% python3 -q
>>> import numpy as np
>>> np.set_printoptions(precision=1, suppress=True, linewidth=160)
>>> rd = lambda a: np.round(a, 1) + 0
>>> arr = np.loadtxt("out5.csv", delimiter=",")
>>> rd(arr)
array([[ -5.5,  13.6,  -6.3,   3.8,   0.1,   4.7,  10.3],
       [  0.7,  16.9,  -5. ,   4.3,  -4.6,   5. ,   5.1],
       [ 10.9,  11.1,   0.7,   2.3,  -9.6,   2.1,  -7.3],
       [ 11. ,  11.1,   0.7,   2.3,  -9.6,   2.1,  -7.3],
       [ 12.5,   5.7,   3. ,   0.8,  -9.3,   0.3, -10.8],
       [  9.1,  13.9,  -0.8,   3.1,  -9.2,   3.1,  -4.5],
       [  0.3,  16.8,  -5.1,   4.3,  -4.3,   5. ,   5.5],
       [ 12.4,   0. ,   4.7,  -0.7,  -7.8,  -1.4, -12.6],
       [ -8.1, -14.9,   1.5,  -3.4,   8.8,  -3.5,   3.1],
       [ 12.6,   2.6,   4. ,   0. ,  -8.6,  -0.7, -12. ],
       [  9.1,  13.9,  -0.8,   3.1,  -9.2,   3.1,  -4.5],
       [-12.4,  -6. ,  -2.9,  -0.9,   9.3,  -0.4,  10.6],
       [ -2. ,  16. ,  -5.7,   4.2,  -2.7,   5. ,   7.6],
       [  9.8,  -7.9,   6.2,  -2.6,  -4.3,  -3.5, -12.8],
       [-11.1, -10.8,  -0.9,  -2.2,   9.7,  -2. ,   7.6],
       [  0. ,  16.7,  -5.2,   4.3,  -4.1,   5. ,   5.8],
       [ -8.6, -14.4,   1.2,  -3.3,   9. ,  -3.3,   3.7],
       [  8.4, -10.4,   6.4,  -3.1,  -2.8,  -4.1, -12.1],
       [-12.6,  -3.8,  -3.6,  -0.3,   8.9,   0.3,  11.5],
       [ -1.6,  16.1,  -5.6,   4.3,  -2.9,   5. ,   7.3],
       [ -3.7, -16.9,   3.8,  -4.2,   6.5,  -4.6,  -2. ],
       [  3.2,  17. ,  -4. ,   4.2,  -6.2,   4.7,   2.6],
       [-11.6,  -9.5,  -1.5,  -1.8,   9.7,  -1.5,   8.6],
       [ 11.4,  -4.3,   5.7,  -1.7,  -6.1,  -2.6, -13.1],
       [ 12.1,  -1.6,   5.1,  -1.1,  -7.3,  -1.9, -12.9],
       [ 12. ,  -2.3,   5.3,  -1.2,  -7. ,  -2.1, -13. ],
       [  6.7,  15.9,  -2.4,   3.7,  -8.1,   4. ,  -1.3],
       [ -9.2,   9.2,  -6.3,   2.9,   3.5,   3.8,  12.5],
       [ -4.1,  14.7,  -6.1,   4. ,  -1. ,   4.9,   9.3],
       [  3. ,  17. ,  -4.1,   4.2,  -6.1,   4.7,   2.8]])
>>> # looks like rank 2
>>> cen = arr - arr.mean(axis=0)
>>> Uu, sigma, Vh = np.linalg.svd(cen, full_matrices=False)
>>> np.searchsorted(np.cumsum(sigma ** 2) / (sigma ** 2).sum(), 0.9) + 1
np.int64(2)
>>> rd(cen.mean(axis=0))
array([0., 0., 0., 0., 0., 0., 0.])
>>> np.abs(Uu[:, 0]).argmax()
np.int64(14)
>>> rd((sigma ** 2).sum() ** 2 / (sigma ** 4).sum())
np.float64(2.0)
>>> (np.sign(Uu[:, 0]) == np.sign(Uu[0, 0])).astype(int)
array([1, 0, 0, 0, 0, 0, 0, 0, 1, 0, 0, 1, 0, 0, 1, 0, 1, 1, 1, 0, 1, 0, 1, 0, 0, 0, 0, 1, 1, 0])
>>> np.abs(Vh[0]).argmax()
np.int64(0)
